% ipython --no-banner

In [1]: import numpy as np

In [2]: np.set_printoptions(suppress=True, linewidth=160)

In [3]: def rd(a):
   ...:     return np.round(a, 3) + 0
   ...: 

In [4]: m1 = np.loadtxt("x.csv", delimiter=",")

In [5]: m1
Out[5]: 
array([[ 0., -1.,  0., -1.,  0.,  0.],
       [-1.,  0.,  0., -1.,  0.,  0.],
       [ 0.,  0.,  0.,  0., -1., -1.],
       [-1., -1.,  0.,  0.,  0.,  0.],
       [ 0.,  0., -1.,  0.,  0., -1.],
       [ 0.,  0., -1.,  0., -1.,  0.]])

In [6]: (np.linalg.matrix_power((m1 != 0) + (m1.T != 0) + np.eye(6), 6) > 0).astype(int)
Out[6]: 
array([[1, 1, 0, 1, 0, 0],
       [1, 1, 0, 1, 0, 0],
       [0, 0, 1, 0, 1, 1],
       [1, 1, 0, 1, 0, 0],
       [0, 0, 1, 0, 1, 1],
       [0, 0, 1, 0, 1, 1]])

In [7]: rd(np.sort(np.linalg.eigvals(m1).real))
Out[7]: array([-2., -2.,  1.,  1.,  1.,  1.])

In [8]: u, v = m1[1], m1[4]

In [9]: u @ u
Out[9]: np.float64(2.0)

In [10]: print(u @ v)
0.0

In [11]: pr = (u @ v) / (u @ u) * u

In [12]: pr
Out[12]: array([-0.,  0.,  0., -0.,  0.,  0.])

In [13]: v - pr
Out[13]: array([ 0.,  0., -1.,  0.,  0., -1.])

In [14]: np.outer(u, v)
Out[14]: 
array([[-0., -0.,  1., -0., -0.,  1.],
       [ 0.,  0., -0.,  0.,  0., -0.],
       [ 0.,  0., -0.,  0.,  0., -0.],
       [-0., -0.,  1., -0., -0.,  1.],
       [ 0.,  0., -0.,  0.,  0., -0.],
       [ 0.,  0., -0.,  0.,  0., -0.]])

In [15]: rd(np.linalg.norm(m1, axis=0))
Out[15]: array([1.414, 1.414, 1.414, 1.414, 1.414, 1.414])

In [16]: print(rd(np.linalg.norm(m1[2], 1)), rd(np.linalg.norm(m1[2], np.inf)))
2.0 1.0

In [17]: rd(np.linalg.norm(m1[2] - m1[3]))
Out[17]: np.float64(2.0)

In [18]: print(m1[2] @ m1[3])
0.0

In [19]: rd(np.linalg.norm(m1, "nuc"))
Out[19]: np.float64(8.0)

In [20]: rd(np.linalg.norm(m1, 2))
Out[20]: np.float64(2.0)

In [21]: rd(np.linalg.norm(m1) ** 2 / np.linalg.norm(m1, 2) ** 2)
Out[21]: np.float64(3.0)

In [22]: A = np.loadtxt("arr.csv", delimiter=",")

In [23]: rd(A)
Out[23]: 
array([[ 35.964,   9.75 ,   6.042, -25.543,  39.302],
       [ 33.002,   9.077,   5.445, -23.599,  36.132],
       [ 31.14 ,   8.652,   5.064, -22.368,  34.137],
       [ 30.62 ,   8.533,   4.957, -22.023,  33.58 ],
       [ 15.361,   4.915,   1.667, -11.498,  17.094],
       [  7.969,   2.991,  -0.007,  -5.976,   8.966],
       [  5.11 ,   2.159,  -0.611,  -3.706,   5.77 ],
       [  3.535,   1.648,  -0.881,  -2.415,   3.987],
       [  3.49 ,   1.633,  -0.888,  -2.378,   3.936],
       [  2.108,   1.118,  -1.   ,  -1.236,   2.355],
       [  1.433,   0.824,  -0.946,  -0.702,   1.58 ],
       [  0.415,   0.271,  -0.465,  -0.077,   0.433],
       [ -1.775,  -0.978,   2.572,  -0.616,  -1.577],
       [ -1.85 ,  -1.01 ,   2.666,  -0.645,  -1.641],
       [ -2.004,  -1.075,   2.855,  -0.705,  -1.772],
       [ -2.15 ,  -1.135,   3.029,  -0.759,  -1.896],
       [ -2.671,  -1.338,   3.618,  -0.941,  -2.341],
       [ -3.675,  -1.696,   4.629,  -1.237,  -3.204],
       [ -3.99 ,  -1.801,   4.921,  -1.318,  -3.477],
       [ -5.475,  -2.27 ,   6.176,  -1.635,  -4.77 ],
       [ -6.644,  -2.616,   7.059,  -1.827,  -5.799],
       [ -6.662,  -2.621,   7.072,  -1.83 ,  -5.815],
       [ -6.971,  -2.71 ,   7.293,  -1.873,  -6.087],
       [-11.141,  -3.844,   9.94 ,  -2.253,  -9.81 ],
       [-22.548,  -6.653,  15.505,  -2.198, -20.203],
       [-25.785,  -7.414,  16.844,  -2.016, -23.186]])

In [24]: z = A[:, 3] > np.median(A[:, 3])

In [25]: u = A[z].mean(axis=0) - A[~z].mean(axis=0)

In [26]: rd(u)
Out[26]: array([-10.207,  -3.313,  -2.168,   8.794, -11.657])

In [27]: rd((((A - A.mean(axis=0)) @ u > 0) == z).mean())
Out[27]: np.float64(0.769)

In [28]: ((A - A.mean(axis=0)) @ u > 0).astype(int)
Out[28]: array([0, 0, 0, 0, 0, 0, 0, 1, 1, 1, 1, 1, 1, 1, 1, 1, 1, 1, 1, 1, 1, 1, 1, 1, 1, 1])
